$ ipython --no-banner

In [1]: import numpy as np

In [2]: np.set_printoptions(suppress=True, linewidth=120)

In [3]: X = np.array([[-2.98, 3.0, -1.0, 0.0],
   ...:     [1.0, -1.98, 1.0, 3.0],
   ...:     [0.0, 0.0, 1.02, -1.0],
   ...:     [-3.0, 3.0, -1.0, 0.02]])

In [4]: X
Out[4]: 
array([[-2.98,  3.  , -1.  ,  0.  ],
       [ 1.  , -1.98,  1.  ,  3.  ],
       [ 0.  ,  0.  ,  1.02, -1.  ],
       [-3.  ,  3.  , -1.  ,  0.02]])

In [5]: np.einsum("ii->", X)
Out[5]: np.float64(-3.92)

In [6]: round(np.linalg.det(X.T), 2)
Out[6]: np.float64(-0.14)

In [7]: np.round(np.einsum("ij,ji->", X, X), 2)
Out[7]: np.float64(39.84)

In [8]: W = np.array([[5, -3, -3, -5, -1, -1],
   ...:     [0, 3, 2, 3, -3, 0],
   ...:     [1, -3, 4, 5, 4, -1],
   ...:     [4, 0, 4, -3, -2, -2]])

In [9]: beta = np.array([-2, -5, -2, 3, 0, 3])

In [10]: act = np.maximum(X @ W + beta, 0)

In [11]: (act > 0).astype(int)
Out[11]: 
array([[0, 1, 1, 1, 0, 1],
       [1, 0, 1, 0, 1, 0],
       [0, 0, 0, 1, 1, 1],
       [0, 1, 1, 1, 0, 1]])

In [12]: (act > 0).mean(axis=0)
Out[12]: array([0.25, 0.5 , 0.75, 0.75, 0.5 , 0.75])

In [13]: np.linalg.matrix_rank(act)
Out[13]: np.int64(4)

In [14]: cent = np.array([[-1, 1], [-1, -1], [2, 2], [2, -1], [0, 2], [1, -1]])

In [15]: W @ cent
Out[15]: 
array([[-19,   6],
       [  7,  -8],
       [ 19,  16],
       [ -4,  13]])

In [16]: np.round(act @ cent, 2)
Out[16]: 
array([[ 52.72, -26.94],
       [ -1.92,  35.96],
       [ 26.18,  -2.92],
       [ 53.  , -26.74]])

In [17]: (act @ cent).round(6).argmax(axis=1)
Out[17]: array([0, 1, 0, 0])

In [18]: x = np.array([1, 1, -1, 0])

In [19]: np.round(X @ np.ones(4), 2)
Out[19]: array([-0.98,  3.02,  0.02, -0.98])

In [20]: X @ (2 * x)
Out[20]: array([ 2.04, -3.96, -2.04,  2.  ])

In [21]: X * x
Out[21]: 
array([[-2.98,  3.  ,  1.  ,  0.  ],
       [ 1.  , -1.98, -1.  ,  0.  ],
       [ 0.  ,  0.  , -1.02, -0.  ],
       [-3.  ,  3.  ,  1.  ,  0.  ]])

In [22]: (X @ x).argmax()
Out[22]: np.int64(0)

In [23]: r0 = np.array([4, 0])

In [24]: np.round(np.correlate(X[0], X[2], "full"), 2)
Out[24]: array([ 2.98, -6.04,  4.06, -1.02,  0.  ,  0.  ,  0.  ])

In [25]: np.round(np.cross(X[0, :3], X[2, :3]), 2)
Out[25]: array([ 3.06,  3.04, -0.  ])

In [26]: P = np.triu(np.array([[-2, 2, -2, -2], [-1, 0, -3, 0], [-1, 0, -2, -3], [-2, 2, 2, 3]]), 1) + np.eye(4)

In [27]: out = P @ X @ np.linalg.inv(P)

In [28]: out.round(2)
Out[28]: 
array([[   5.02,  -17.  ,  -40.  , -102.  ],
       [   1.  ,   -3.98,  -12.  ,  -28.  ],
       [   9.  ,  -27.  ,  -58.98, -160.  ],
       [  -3.  ,    9.  ,   20.  ,   54.02]])

In [29]: np.round(np.linalg.det(out), 2)
Out[29]: np.float64(-0.14)

In [30]: np.round(P @ X - X @ P, 2)
Out[30]: 
array([[ 8., -4.,  5., -1.],
       [ 0., -2., -7.,  8.],
       [ 9., -9.,  3.,  3.],
       [ 0.,  6.,  3., -9.]])

In [31]: round(np.trace(out), 2), np.trace(X)
Out[31]: (np.float64(-3.92), np.float64(-3.92))

In [32]: E = np.abs(np.array([[3, -3, -1, 0, 2],
    ...:     [-2, -3, -3, 2, -1],
    ...:     [-1, 2, 0, -3, 2],
    ...:     [-1, 3, 2, 2, 3],
    ...:     [0, -3, 2, -1, -3]])) + np.eye(5)

In [33]: E = E / E.sum(axis=1, keepdims=True)

In [34]: E.round(2)
Out[34]: 
array([[0.4 , 0.3 , 0.1 , 0.  , 0.2 ],
       [0.17, 0.33, 0.25, 0.17, 0.08],
       [0.11, 0.22, 0.11, 0.33, 0.22],
       [0.08, 0.25, 0.17, 0.25, 0.25],
       [0.  , 0.3 , 0.2 , 0.1 , 0.4 ]])

In [35]: left, sigma, VT = np.linalg.svd(E)

In [36]: np.argmax(sigma[:-1] / (sigma[1:] + 1e-6)) + 1
Out[36]: np.int64(4)

In [37]: out = left[:, :4] @ np.diag(sigma[:4]) @ VT[:4]

In [38]: round(float(np.abs(E - out).max()), 2)
Out[38]: 0.01

In [39]: round(np.linalg.norm(E - out, 2), 2), round(float(sigma[4]), 2)
Out[39]: (np.float64(0.01), 0.01)

In [40]: np.round(np.linalg.norm(E - out) / np.linalg.norm(E), 2)
Out[40]: np.float64(0.01)

In [41]: np.linalg.matrix_rank(out)
Out[41]: np.int64(4)

In [42]: out.round(2) + 0
Out[42]: 
array([[0.4 , 0.3 , 0.1 , 0.  , 0.2 ],
       [0.17, 0.33, 0.25, 0.17, 0.08],
       [0.11, 0.22, 0.11, 0.33, 0.22],
       [0.08, 0.26, 0.16, 0.25, 0.25],
       [0.  , 0.3 , 0.2 , 0.1 , 0.4 ]])

In [43]: K = np.loadtxt("w.csv", delimiter=",")

In [44]: K
Out[44]: 
array([[-1.1 , -1.95,  0.03],
       [-0.98, -2.04, -0.08],
       [-1.1 , -2.02,  0.03],
       [-1.  , -1.93, -0.05],
       [-0.88, -2.08, -0.01],
       [ 3.01, -1.99, -1.07],
       [ 2.95, -1.97, -1.04],
       [ 3.01, -2.04, -1.01],
       [ 3.  , -2.03, -1.11],
       [ 3.  , -2.05, -1.06],
       [-2.02, -2.98,  0.05],
       [-1.95, -3.05,  0.  ],
       [-2.01, -3.  , -0.03],
       [-1.91, -2.95, -0.04],
       [-2.  , -3.  , -0.03]])

In [45]: idx = K[:, 0] > np.median(K[:, 0])

In [46]: r0 = K[idx].mean(axis=0) - K[~idx].mean(axis=0)

In [47]: ((K - K.mean(axis=0)) @ r0 > 0).astype(int)
Out[47]: array([0, 0, 0, 0, 0, 1, 1, 1, 1, 1, 0, 0, 0, 0, 0])

In [48]: idx.astype(int)
Out[48]: array([0, 1, 0, 0, 1, 1, 1, 1, 1, 1, 0, 0, 0, 0, 0])

In [49]: x = np.array([4, 5, 9])

In [50]: target = K @ x

In [51]: beta, lr = np.zeros(3), 1 / np.linalg.norm(K, 2) ** 2

In [52]: for i in range(60):
    ...:     beta -= lr * K.T @ (K @ beta - target)
    ...:     if i % 10 == 0: print(i, round(np.linalg.norm(K @ beta - target), 2))
    ...: 
0 2.11
10 1.56
20 1.55
30 1.55
40 1.54
50 1.53

In [53]: beta.round(2)
Out[53]: array([1.95, 6.3 , 0.69])

In [54]: round(np.linalg.cond(K), 2)
Out[54]: np.float64(53.65)

In [55]: Xs = (K - K.mean(axis=0)) / K.std(axis=0)

In [56]: np.argwhere(np.abs(Xs) > 2)
Out[56]: array([], shape=(0, 2), dtype=int64)

In [57]: beta = np.linalg.lstsq(np.delete(Xs, 0, axis=1), Xs[:, 0])[0]

In [58]: np.abs(beta).argmax()
Out[58]: np.int64(1)

In [59]: beta.round(2)
Out[59]: array([ 0.21, -0.88])

In [60]: D = np.linalg.norm(K[:, None] - K[None], axis=-1)

In [61]: D.shape
Out[61]: (15, 15)

In [62]: np.linalg.matrix_rank(D ** 2)
Out[62]: np.int64(5)

In [63]: D[:5, :5].round(2)
Out[63]: 
array([[0.  , 0.19, 0.07, 0.13, 0.26],
       [0.19, 0.  , 0.16, 0.12, 0.13],
       [0.07, 0.16, 0.  , 0.16, 0.23],
       [0.13, 0.12, 0.16, 0.  , 0.2 ],
       [0.26, 0.13, 0.23, 0.2 , 0.  ]])

In [64]: D.mean(axis=1).argmax()
Out[64]: np.int64(8)

In [65]: np.unravel_index(D.round(6).argmax(), D.shape)
Out[65]: (np.int64(5), np.int64(10))

In [66]: feats = np.loadtxt("x.csv", delimiter=",")

In [67]: feats.round(2)
Out[67]: 
array([[ 0.84,  0.08,  0.35],
       [ 0.08,  0.96, -0.18],
       [ 0.35, -0.18,  0.2 ]])

In [68]: x = np.array([1, 3, -2])

In [69]: np.round(feats @ np.ones(3), 2)
Out[69]: array([1.28, 0.86, 0.37])

In [70]: np.round(np.einsum("ij,j->i", feats, x), 2)
Out[70]: array([ 0.37,  3.32, -0.58])

In [71]: np.round((feats * x).sum(axis=1), 2)
Out[71]: array([ 0.37,  3.32, -0.58])

In [72]: np.round(feats @ (2 * x), 2)
Out[72]: array([ 0.75,  6.64, -1.16])

In [73]: np.linalg.norm(feats @ x) <= np.linalg.norm(feats, 2) * np.linalg.norm(x) + 1e-9
Out[73]: np.True_

In [74]: left, sigma, VT = np.linalg.svd(feats)

In [75]: np.argmax(sigma[:-1] / (sigma[1:] + 1e-6)) + 1
Out[75]: np.int64(2)

In [76]: sigma.round(2) + 0
Out[76]: array([1., 1., 0.])

In [77]: out = left[:, :2] @ np.diag(sigma[:2]) @ VT[:2]

In [78]: np.linalg.matrix_rank(out)
Out[78]: np.int64(2)

In [79]: out.round(2)
Out[79]: 
array([[ 0.84,  0.08,  0.35],
       [ 0.08,  0.96, -0.18],
       [ 0.35, -0.18,  0.2 ]])

In [80]: np.linalg.matrix_rank(feats, rtol=0.05)
Out[80]: np.int64(2)

In [81]: np.round(np.linalg.eigvals(out), 2) + 0
Out[81]: array([0., 1., 1.])

In [82]: round(float(np.einsum("ij,ji->", out, out)), 2)
Out[82]: 2.0

In [83]: round(float(np.linalg.det(out[::-1])), 2)
Out[83]: -0.0

In [84]: np.round(np.linalg.eigvals(out).sum().real, 2)
Out[84]: np.float64(2.0)

In [85]: round(float(np.linalg.det(out.T)), 2)
Out[85]: 0.0

In [86]: F = np.loadtxt("case17.csv", delimiter=",")

In [87]: F
Out[87]: 
array([[ -3.21,  -0.03,   0.2 ],
       [ -0.49,  -0.44,   9.93],
       [ -3.  ,   0.68, -16.42],
       [ -4.47,   0.5 ,  13.18],
       [  0.74,   0.88,  18.8 ],
       [  0.53,   0.61,   1.78],
       [  1.05,  -0.07,  14.05],
       [  0.02,  -0.43,  -7.46],
       [ -1.22,   0.13,   8.54],
       [ -3.49,  -0.45,  -3.1 ],
       [  3.33,  -0.24,   7.16],
       [  1.19,   0.21,   9.76],
       [  0.52,  -0.26,   3.21],
       [ -1.16,   0.21,  -9.69],
       [ -1.42,  -0.02,   0.58],
       [  1.62,  -0.03,  -1.69],
       [  1.59,  -0.09,   0.93],
       [ -4.3 ,  -0.24, -22.98],
       [  1.8 ,  -0.03,   8.63],
       [  1.04,  -0.65,  -8.51],
       [ -0.94,  -0.59,   5.97],
       [ -0.94,  -0.13,  -3.12],
       [  2.3 ,  -0.58,   4.27],
       [ -2.45,  -0.34,  16.11],
       [ -0.27,  -0.19, -18.04],
       [ -2.41,   0.33,  12.24],
       [ -2.49,  -0.36,   2.56],
       [  2.57,  -0.22,   2.89],
       [ -2.23,   0.14, -22.64]])

In [88]: idx = F[:, 1] > np.median(F[:, 1])

In [89]: r0 = F[idx].mean(axis=0) - F[~idx].mean(axis=0)

In [90]: r0.round(2)
Out[90]: array([-0.6 ,  0.6 ,  3.34])
